$ python3 -q
>>> import numpy as np
>>> import numpy.linalg as la
>>> np.set_printoptions(suppress=True, linewidth=200)
>>> def rd(a):
...     return np.round(a, 3) + 0
... 
>>> M2 = np.array([[-3, 3, -2, 3, 1, -2, 2, 2, 3, 1, -3, -2, 1],
...     [-3, 1, 0, 0, 3, -2, -1, 2, 2, 3, -2, -1, 3],
...     [0, -1, -2, -2, 0, 2, -3, 3, -3, 0, 0, 3, -1],
...     [3, 3, 2, 2, -3, 3, 2, -1, 3, 3, -1, -1, 0],
...     [1, -1, -1, 2, 2, 3, 3, 1, 2, 2, 3, -2, -2],
...     [-2, -1, -3, 3, 0, -2, -2, -2, -3, 1, 3, -2, -2],
...     [2, -3, -2, 2, 0, 1, 3, 3, 2, 3, 2, -1, 1],
...     [-2, 1, 3, 1, 0, 2, -3, 1, 2, -2, -1, 0, -2],
...     [0, -1, 0, -3, 3, -2, 1, -1, 2, 3, 0, -1, 3],
...     [0, -1, -3, -3, 3, 3, 1, 0, -1, 1, -3, -2, 1],
...     [-3, -2, 2, -3, 2, 0, 3, -2, -3, 1, -3, 1, 0],
...     [-3, -3, 2, -2, -1, 2, -3, -3, 0, -2, -3, 0, -2],
...     [-3, -3, -1, 2, -1, -2, -2, 0, 2, -2, 2, -1, 0]])
>>> A = np.tril(M2)
>>> A
array([[-3,  0,  0,  0,  0,  0,  0,  0,  0,  0,  0,  0,  0],
       [-3,  1,  0,  0,  0,  0,  0,  0,  0,  0,  0,  0,  0],
       [ 0, -1, -2,  0,  0,  0,  0,  0,  0,  0,  0,  0,  0],
       [ 3,  3,  2,  2,  0,  0,  0,  0,  0,  0,  0,  0,  0],
       [ 1, -1, -1,  2,  2,  0,  0,  0,  0,  0,  0,  0,  0],
       [-2, -1, -3,  3,  0, -2,  0,  0,  0,  0,  0,  0,  0],
       [ 2, -3, -2,  2,  0,  1,  3,  0,  0,  0,  0,  0,  0],
       [-2,  1,  3,  1,  0,  2, -3,  1,  0,  0,  0,  0,  0],
       [ 0, -1,  0, -3,  3, -2,  1, -1,  2,  0,  0,  0,  0],
       [ 0, -1, -3, -3,  3,  3,  1,  0, -1,  1,  0,  0,  0],
       [-3, -2,  2, -3,  2,  0,  3, -2, -3,  1, -3,  0,  0],
       [-3, -3,  2, -2, -1,  2, -3, -3,  0, -2, -3,  0,  0],
       [-3, -3, -1,  2, -1, -2, -2,  0,  2, -2,  2, -1,  0]])
>>> np.allclose(A @ A.T, A.T @ A)
False
>>> np.allclose(A, A.T)
False
>>> rd(la.det(A))
np.float64(0.0)
>>> np.prod(np.diag(A)), rd(la.det(A))
(np.int64(0), np.float64(0.0))
>>> W = np.array([[-1, -3, 2, 2, 0],
...     [3, -2, -2, -2, 0],
...     [1, 0, -3, 0, 1],
...     [-3, -3, -3, 3, -3],
...     [0, 2, 3, -1, 3],
...     [-2, 2, 3, 3, -1],
...     [-1, 3, 0, 2, -2],
...     [0, 3, 2, -3, 2],
...     [1, -1, 3, -3, 2],
...     [0, -1, -1, 0, -1],
...     [1, 0, 2, -1, 3],
...     [3, -3, 3, -3, 1],
...     [3, 0, -2, -2, 0]])
>>> c = np.array([1, 3, 2, 3, 5])
>>> H = np.maximum(A @ W + c, 0)
>>> la.matrix_rank(H)
np.int64(5)
>>> C = np.array([[0, -1, 1], [-3, -2, -3], [0, 2, 0], [1, 3, -1], [2, -2, -2]])
>>> print(W @ C)
[[ 11  17   6]
 [  4  -9  11]
 [  2  -9  -1]
 [  6  18   9]
 [ -1  -7 -11]
 [ -5  15  -9]
 [-11   5  -8]
 [ -8 -15 -10]
 [  4  -6   3]
 [  1   2   5]
 [  5  -6  -4]
 [  8  -2  13]
 [ -2 -13   5]]
>>> left, sv, VT = la.svd(A)
>>> vecs = VT[:(sv > 1e-8).sum()]
>>> rng = np.random.default_rng(346)
>>> x = A[9] + -1 * A[1] + rng.integers(2) * np.eye(13)[6]
>>> print(x)
[ 3. -2. -3. -3.  3.  3.  2.  0. -1.  1.  0.  0.  0.]
>>> np.allclose(vecs.T @ vecs @ x, x)
True
>>> left, sv, VT = la.svd(A)
>>> rd(sv)
array([10.613,  9.476,  8.704,  5.554,  5.259,  5.08 ,  3.505,  2.716,  1.619,  1.091,  0.175,  0.083,  0.   ])
>>> np.argmax(sv[:-1] / (sv[1:] + 1e-6)) + 1
np.int64(12)
>>> M2 = left[:, :12] @ np.diag(sv[:12]) @ VT[:12]
>>> la.matrix_rank(A, rtol=0.05)
np.int64(10)
>>> print(la.matrix_rank(M2))
12
>>> rd(la.norm(A - M2) / la.norm(A))
np.float64(0.0)
>>> feats = np.load("out10.npy")
>>> feats
array([[  1.184, -12.039, -13.162,  -3.84 ,  -3.096, -19.529,  -8.03 ,  -6.135,  -5.051,  -2.276,  -4.374, -14.926],
       [ -2.152,  -0.287,  -3.204,  -4.653,   1.59 ,  -8.147,   3.754, -10.575,  -7.984,  -5.961,  -0.003, -12.235],
       [  9.384,  -3.562,  -3.015,  -3.738,   2.57 , -14.005,  -0.788,  -1.122,  -2.742,   1.491,   5.514,  -7.678],
       [ -7.157,  -3.838,  -4.334,   2.788,  -4.601,   3.707,  -5.527,   1.022,   3.236,  -0.058,  -6.773,   2.302],
       [  5.916,  11.711,  15.798,   2.284,   7.565,  13.885,  11.791,   7.719,   6.463,   8.072,  10.158,  12.387],
       [  3.182,  14.077,  12.96 ,   2.009,   3.911,  15.151,   8.053,   3.697,   0.441,  -1.938,   7.378,  14.22 ],
       [  4.196,  -6.088,  -1.658,   3.441,  -2.309,   0.213,  -7.931,  10.212,   8.364,   7.28 ,  -1.286,   7.271],
       [ -5.66 , -15.347, -18.3  ,  -3.921,  -5.835, -19.701, -10.276,  -9.771,  -6.806,  -4.058, -10.255, -19.848]])
>>> M2 = feats / la.norm(feats, axis=1, keepdims=True)
>>> G = M2 @ M2.T
>>> (np.abs(G) > 0.9).astype(int)
array([[1, 0, 0, 0, 1, 1, 0, 1],
       [0, 1, 0, 0, 0, 0, 0, 0],
       [0, 0, 1, 0, 0, 0, 0, 0],
       [0, 0, 0, 1, 0, 0, 0, 0],
       [1, 0, 0, 0, 1, 1, 0, 1],
       [1, 0, 0, 0, 1, 1, 0, 1],
       [0, 0, 0, 0, 0, 0, 1, 0],
       [1, 0, 0, 0, 1, 1, 0, 1]])
>>> rd(np.degrees(np.arccos(np.clip(G[0, 7], -1, 1))))
np.float64(14.414)
>>> print(rd(G[0]))
[ 1.     0.669  0.711  0.087 -0.914 -0.953 -0.104  0.969]
